$ ipython --no-banner

In [1]: import numpy as np

In [2]: from numpy import linalg as LA

In [3]: np.set_printoptions(precision=4, suppress=True, linewidth=160)

In [4]: K = np.array([[-2.0, 0.0, 0.0, 0.0, 0.0],
   ...:     [0.0, -2.0, 0.0, 0.0, 0.0],
   ...:     [0.0, 0.0, -1.0, 2.0, -2.0],
   ...:     [0.0, 0.0, 2.0, 2.0, -4.0],
   ...:     [0.0, 0.0, -2.0, -4.0, 2.0]])

In [5]: print(K)
[[-2.  0.  0.  0.  0.]
 [ 0. -2.  0.  0.  0.]
 [ 0.  0. -1.  2. -2.]
 [ 0.  0.  2.  2. -4.]
 [ 0.  0. -2. -4.  2.]]

In [6]: vals, evecs = LA.eigh(K)

In [7]: x0 = np.array([-2, -2, -1, 1, 2])

In [8]: print((np.sign(evecs[:, -1].round(6)) == np.sign(evecs[0, -1].round(6))).astype(int))
[1 1 0 0 0]

In [9]: print(np.abs(K).sum(axis=1).max(), np.abs(vals).max())
8.0 7.0

In [10]: print(round(x0 @ K @ x0 / (x0 @ x0), 4), vals[0], vals[-1])
-1.3571 -2.0 7.0

In [11]: print(x0 @ K @ x0)
-19.0

In [12]: print([round(float(LA.det(K[:i, :i])), 2) + 0 for i in range(1, 6)])
[-2.0, 4.0, -4.0, -24.0, 112.0]

In [13]: F = np.load("a.npy")

In [14]: print(F)
[[0.25 0.25 0.25 0.25]
 [0.   0.5  0.   0.5 ]
 [0.   0.   0.5  0.5 ]
 [0.5  0.   0.   0.5 ]]

In [15]: print(F @ np.ones(4))
[1. 1. 1. 1.]

In [16]: print(LA.matrix_power(F, 2))
[[0.1875 0.1875 0.1875 0.4375]
 [0.25   0.25   0.     0.5   ]
 [0.25   0.     0.25   0.5   ]
 [0.375  0.125  0.125  0.375 ]]

In [17]: print(F.sum(axis=1))
[1. 1. 1. 1.]

In [18]: print(LA.matrix_power(F, 100))
[[0.2857 0.1429 0.1429 0.4286]
 [0.2857 0.1429 0.1429 0.4286]
 [0.2857 0.1429 0.1429 0.4286]
 [0.2857 0.1429 0.1429 0.4286]]

In [19]: pr = np.eye(4)[3]

In [20]: for _ in range(4):
    ...:     pr = pr @ F
    ...:     print(pr.round(4))
    ...: 
[0.5 0.  0.  0.5]
[0.375 0.125 0.125 0.375]
[0.2812 0.1562 0.1562 0.4062]
[0.2734 0.1484 0.1484 0.4297]

In [21]: W0 = np.loadtxt("data.csv", delimiter=",")

In [22]: print(W0)
[[ 0.2 -0.5  0.5  1.3]
 [ 1.8 -2.1 -3.6  3.9]
 [ 2.  -1.3 -1.6 -0.4]
 [ 1.1 -0.7  0.4  0.1]
 [ 0.5 -1.9  0.9 -0.7]
 [-0.5 -1.2  0.7  1.6]
 [ 2.2  0.2 -1.6 -0.2]
 [ 0.8  0.3  0.7  1.9]
 [ 1.2  1.  -0.6 -1.6]
 [-1.3  0.2 -0.3  1.7]
 [ 0.  -0.7 -0.2  1.2]
 [ 0.6  0.4  0.5 -0.1]
 [-0.7 -1.   0.8 -1.5]
 [ 0.3  0.7 -0.7  1. ]
 [-0.7 -0.8  0.5 -0.5]
 [-0.3 -1.   0.5  1.2]
 [ 0.8  0.1 -0.4  0.1]
 [ 0.2  0.2 -0.1 -0.4]]

In [23]: Q, evecs = LA.qr(W0[:, :1])[0], LA.qr(W0[:, 1:])[0]

In [24]: s = LA.svd(Q.T @ evecs, compute_uv=False)

In [25]: print(np.round(LA.norm(Q @ Q.T - evecs @ evecs.T, 2), 4))
1.0

In [26]: print((s > 0.9).sum())
0

In [27]: m1 = np.load("block10.npy")

In [28]: print(m1)
[[ 0.5905 -0.5087 -0.1938  0.0196]
 [-0.5087  0.4714  0.3103  0.1869]
 [-0.1938  0.3103  0.6836  0.8752]
 [ 0.0196  0.1869  0.8752  1.2545]]

In [29]: vals, evecs = LA.eigh(m1)

In [30]: print(np.unique(vals.round(6) + 0, return_counts=True)[1])
[2 1 1]

In [31]: print(vals.round(4) + 0)
[0. 0. 1. 2.]

In [32]: print(np.round(LA.svd(m1, compute_uv=False), 4) + 0)
[2. 1. 0. 0.]

In [33]: print(np.round(evecs.T @ m1 @ evecs, 4) + 0)
[[0. 0. 0. 0.]
 [0. 0. 0. 0.]
 [0. 0. 1. 0.]
 [0. 0. 0. 2.]]

In [34]: print(round(vals.sum(), 4), np.trace(m1))
3.0 3.0

In [35]: print(evecs @ np.diag(vals) @ evecs.T)
[[ 0.5905 -0.5087 -0.1938  0.0196]
 [-0.5087  0.4714  0.3103  0.1869]
 [-0.1938  0.3103  0.6836  0.8752]
 [ 0.0196  0.1869  0.8752  1.2545]]

In [36]: print(np.abs(evecs[:, -1]))
[0.1658 0.2654 0.5846 0.7485]

In [37]: print((vals > 1e-8).sum(), (vals < -1e-8).sum())
2 0

In [38]: print(np.round(evecs.T @ evecs, 4) + 0)
[[1. 0. 0. 0.]
 [0. 1. 0. 0.]
 [0. 0. 1. 0.]
 [0. 0. 0. 1.]]

In [39]: rank = LA.matrix_rank(m1)

In [40]: print(rank)
2

In [41]: null = LA.svd(m1)[2][rank:].T

In [42]: print(LA.matrix_rank(m1.T @ m1), LA.matrix_rank(m1 @ m1.T))
2 2

In [43]: print([int(LA.matrix_rank(m1[:, :j + 1])) for j in range(4)])
[1, 2, 2, 2]

In [44]: print([int(LA.matrix_rank(m1[:i])) for i in range(1, len(m1) + 1)])
[1, 2, 2, 2]

In [45]: print(null @ null.T)
[[ 0.437   0.4648  0.0969 -0.1437]
 [ 0.4648  0.599  -0.1551  0.0117]
 [ 0.0969 -0.1551  0.6582 -0.4376]
 [-0.1437  0.0117 -0.4376  0.3058]]

In [46]: print(np.round(m1 @ null, 4) + 0)
[[0. 0.]
 [0. 0.]
 [0. 0.]
 [0. 0.]]
